% ipython --no-banner

In [1]: import numpy as np

In [2]: import numpy.linalg as la

In [3]: np.set_printoptions(precision=1, suppress=True, linewidth=120)

In [4]: m1 = np.loadtxt("x.csv", delimiter=",")

In [5]: print(m1)
[[ 1.   0.   0.   0.   0.   0. ]
 [ 0.   1.   0.   0.   0.   0. ]
 [ 0.   0.   0.7  0.  -0.7  0. ]
 [ 0.   0.   0.   1.   0.   0. ]
 [ 0.   0.   0.7  0.   0.7  0. ]
 [ 0.   0.   0.   0.   0.   1. ]]

In [6]: x = np.array([0, -2, 2, 2, -1, -1])

In [7]: la.inv(m1)
Out[7]: 
array([[ 1. ,  0. ,  0. ,  0. ,  0. ,  0. ],
       [ 0. ,  1. ,  0. ,  0. ,  0. ,  0. ],
       [ 0. ,  0. ,  0.7,  0. ,  0.7,  0. ],
       [ 0. ,  0. ,  0. ,  1. ,  0. ,  0. ],
       [ 0. ,  0. , -0.7,  0. ,  0.7,  0. ],
       [ 0. ,  0. ,  0. ,  0. ,  0. ,  1. ]])

In [8]: m1.T @ (m1 @ x)
Out[8]: array([ 0., -2.,  2.,  2., -1., -1.])

In [9]: [p for p in range(1, 25) if np.allclose(la.matrix_power(m1, p), np.eye(6))]
Out[9]: [8, 16, 24]

In [10]: 6 - la.matrix_rank(m1 - np.eye(6), tol=1e-8)
Out[10]: np.int64(4)

In [11]: np.abs(la.eigvals(m1))
Out[11]: array([1., 1., 1., 1., 1., 1.])

In [12]: la.norm(m1, axis=1)
Out[12]: array([1., 1., 1., 1., 1., 1.])

In [13]: np.round(la.norm(m1[4] - m1[5]), 1)
Out[13]: np.float64(1.4)

In [14]: m1[4] @ m1[5]
Out[14]: np.float64(0.0)

In [15]: round(la.norm(m1) ** 2 / la.norm(m1, 2) ** 2, 1)
Out[15]: np.float64(6.0)

In [16]: f = np.array([5, 3, 4, 3, 4, -2])

In [17]: v = np.array([1, 2, 1])

In [18]: X = f[:, None] + v[None, :]

In [19]: X
Out[19]: 
array([[ 6,  7,  6],
       [ 4,  5,  4],
       [ 5,  6,  5],
       [ 4,  5,  4],
       [ 5,  6,  5],
       [-1,  0, -1]])

In [20]: A2 = m1 / np.sqrt((m1 ** 2).mean(axis=1, keepdims=True))

In [21]: la.norm(A2, axis=1)
Out[21]: array([2.4, 2.4, 2.4, 2.4, 2.4, 2.4])

In [22]: la.matrix_rank(A2) == la.matrix_rank(m1)
Out[22]: np.True_

In [23]: np.round(m1 - m1.mean(axis=1, keepdims=True), 1) + 0
Out[23]: 
array([[ 0.8, -0.2, -0.2, -0.2, -0.2, -0.2],
       [-0.2,  0.8, -0.2, -0.2, -0.2, -0.2],
       [ 0. ,  0. ,  0.7,  0. , -0.7,  0. ],
       [-0.2, -0.2, -0.2,  0.8, -0.2, -0.2],
       [-0.2, -0.2,  0.5, -0.2,  0.5, -0.2],
       [-0.2, -0.2, -0.2, -0.2, -0.2,  0.8]])

In [24]: print(A2[2])
[ 0.   0.   1.7  0.  -1.7  0. ]

In [25]: rk = la.matrix_rank(X)

In [26]: print(rk)
2

In [27]: null = la.svd(X)[2][rk:].T

In [28]: np.round(null[:, 0] / null[np.abs(null[:, 0]).round(6).argmax(), 0], 1) + 0
Out[28]: array([ 1.,  0., -1.])

In [29]: [int(la.matrix_rank(X[:i])) for i in range(1, len(X) + 1)]
Out[29]: [1, 2, 2, 2, 2, 2]

In [30]: np.round(X @ null, 1) + 0
Out[30]: 
array([[0.],
       [0.],
       [0.],
       [0.],
       [0.],
       [0.]])

In [31]: mat = np.load("w.npy")

In [32]: print(mat)
[[ 1.5 -3.8 -2.8 -0.5]
 [-2.7  2.3  3.5  0.3]
 [-0.2  1.7 -4.4 -1.6]
 [ 2.8 -1.8  2.8  2.4]
 [ 3.3 -0.8  2.1  3. ]
 [ 0.4  2.3  3.7 -2.4]
 [-2.4 -3.2  2.6  1.5]
 [-1.8  0.7 -2.8 -3.7]
 [-3.6  2.5  2.2 -1. ]
 [-0.3 -3.6  1.  -3.3]
 [-3.7  1.2  3.1 -0.8]
 [-0.6  4.4 -2.3 -0.3]
 [-2.5 -3.8 -2.   0.3]
 [ 1.  -3.7 -2.9 -1.6]
 [ 1.   4.2  2.  -1.5]
 [-2.5  1.6  1.7  3.7]
 [-0.3  2.9  2.8 -2.9]
 [ 1.2 -3.8  0.6 -3. ]
 [ 1.7  3.4  2.2  2.4]
 [-0.6 -2.3 -3.5 -2.7]
 [ 1.1  3.3 -0.9  3.5]
 [ 1.6  4.4 -1.6 -0.4]
 [-0.8  0.   3.1  3.8]
 [ 2.9  0.8 -3.9  0.9]
 [ 3.7 -0.9  2.9 -1.5]
 [-4.   0.5 -0.7 -2.8]
 [-3.8 -2.1  2.4  0. ]
 [-0.5 -3.5 -1.9 -3. ]
 [-1.3 -2.2 -0.2 -4.3]]

In [33]: Xc = mat - mat.mean(axis=0)

In [34]: left, s, Vt = la.svd(Xc, full_matrices=False)

In [35]: np.abs(Vt[-1])
Out[35]: array([0.6, 0.1, 0.4, 0.7])

In [36]: print(s)
[16.6 13.3 12.7  9.9]

In [37]: (np.sign(left[:, 0]) == np.sign(left[0, 0])).astype(int)
Out[37]: array([1, 0, 1, 0, 0, 0, 1, 1, 0, 1, 0, 0, 1, 1, 0, 0, 0, 1, 0, 1, 0, 0, 0, 1, 0, 1, 1, 1, 1])

In [38]: round((s ** 2).sum() ** 2 / (s ** 4).sum(), 1)
Out[38]: np.float64(3.5)

In [39]: x = np.array([1, 4, 2, 0])

In [40]: np.sign((mat @ x).round(6))
Out[40]: 
array([-1.,  1., -1.,  1.,  1.,  1., -1., -1.,  1., -1.,  1.,  1., -1., -1.,  1.,  1.,  1., -1.,  1., -1.,  1.,  1.,
        1., -1.,  1., -1., -1., -1., -1.])

In [41]: (mat @ x).argmax()
Out[41]: np.int64(14)

In [42]: print(mat @ np.eye(4)[2])
[-2.8  3.5 -4.4  2.8  2.1  3.7  2.6 -2.8  2.2  1.   3.1 -2.3 -2.  -2.9  2.   1.7  2.8  0.6  2.2 -3.5 -0.9 -1.6  3.1
 -3.9  2.9 -0.7  2.4 -1.9 -0.2]

In [43]: A2 = np.array([[2, 1, -2], [2, 0, 2], [-3, 0, -1]])

In [44]: E = np.triu(A2)

In [45]: E
Out[45]: 
array([[ 2,  1, -2],
       [ 0,  0,  2],
       [ 0,  0, -1]])

In [46]: # triangular: eigenvalues sit on the diagonal

In [47]: rk = la.matrix_rank(E)

In [48]: rk
Out[48]: np.int64(2)

In [49]: null = la.svd(E)[2][rk:].T

In [50]: [int(la.matrix_rank(E[:, :j + 1])) for j in range(3)]
Out[50]: [1, 1, 2]

In [51]: null.shape
Out[51]: (3, 1)

In [52]: la.matrix_rank(E.T @ E), la.matrix_rank(E @ E.T)
Out[52]: (np.int64(2), np.int64(2))

In [53]: np.allclose(E @ null, 0)
Out[53]: True

In [54]: blk = np.stack([X, 4 * X, X[::-1]])

In [55]: blk.shape
Out[55]: (3, 6, 3)

In [56]: print(blk.sum(axis=0))
[[29 35 29]
 [25 31 25]
 [29 35 29]
 [25 31 25]
 [29 35 29]
 [ 1  7  1]]

In [57]: W0 = np.array([[1, 0, 0], [2, -1, 0], [-1, 2, 1]])

In [58]: W0
Out[58]: 
array([[ 1,  0,  0],
       [ 2, -1,  0],
       [-1,  2,  1]])

In [59]: def softmax(z):
    ...:     e = np.exp(z - z.max(axis=-1, keepdims=True))
    ...:     return e / e.sum(axis=-1, keepdims=True)
    ...: 

In [60]: np.round(softmax(10 * W0[0]), 1) + 0
Out[60]: array([1., 0., 0.])

In [61]: softmax(W0[0] + -2)
Out[61]: array([0.6, 0.2, 0.2])

In [62]: softmax(W0).sum(axis=1)
Out[62]: array([1., 1., 1.])

In [63]: att = W0 @ W0.T / np.sqrt(3)

In [64]: print(np.round(softmax(att + np.triu(np.full(att.shape, -np.inf), 1)), 1) + 0)
[[1.  0.  0. ]
 [0.2 0.8 0. ]
 [0.  0.  1. ]]

In [65]: W0 @ W0
Out[65]: 
array([[1, 0, 0],
       [0, 1, 0],
       [2, 0, 1]])

In [66]: print(np.round(np.abs(la.eigvals(W0)).max(), 1))
1.0

In [67]: (W0 + W0.T) / 2
Out[67]: 
array([[ 1. ,  1. , -0.5],
       [ 1. , -1. ,  1. ],
       [-0.5,  1. ,  1. ]])

In [68]: print(round(la.det(W0), 1))
-1.0

In [69]: f = np.array([-2, -1, 3])

In [70]: A2 = W0 + np.outer(f, np.eye(3)[1])

In [71]: la.matrix_rank(A2 - W0)
Out[71]: np.int64(1)

In [72]: print(A2)
[[ 1. -2.  0.]
 [ 2. -2.  0.]
 [-1.  5.  1.]]
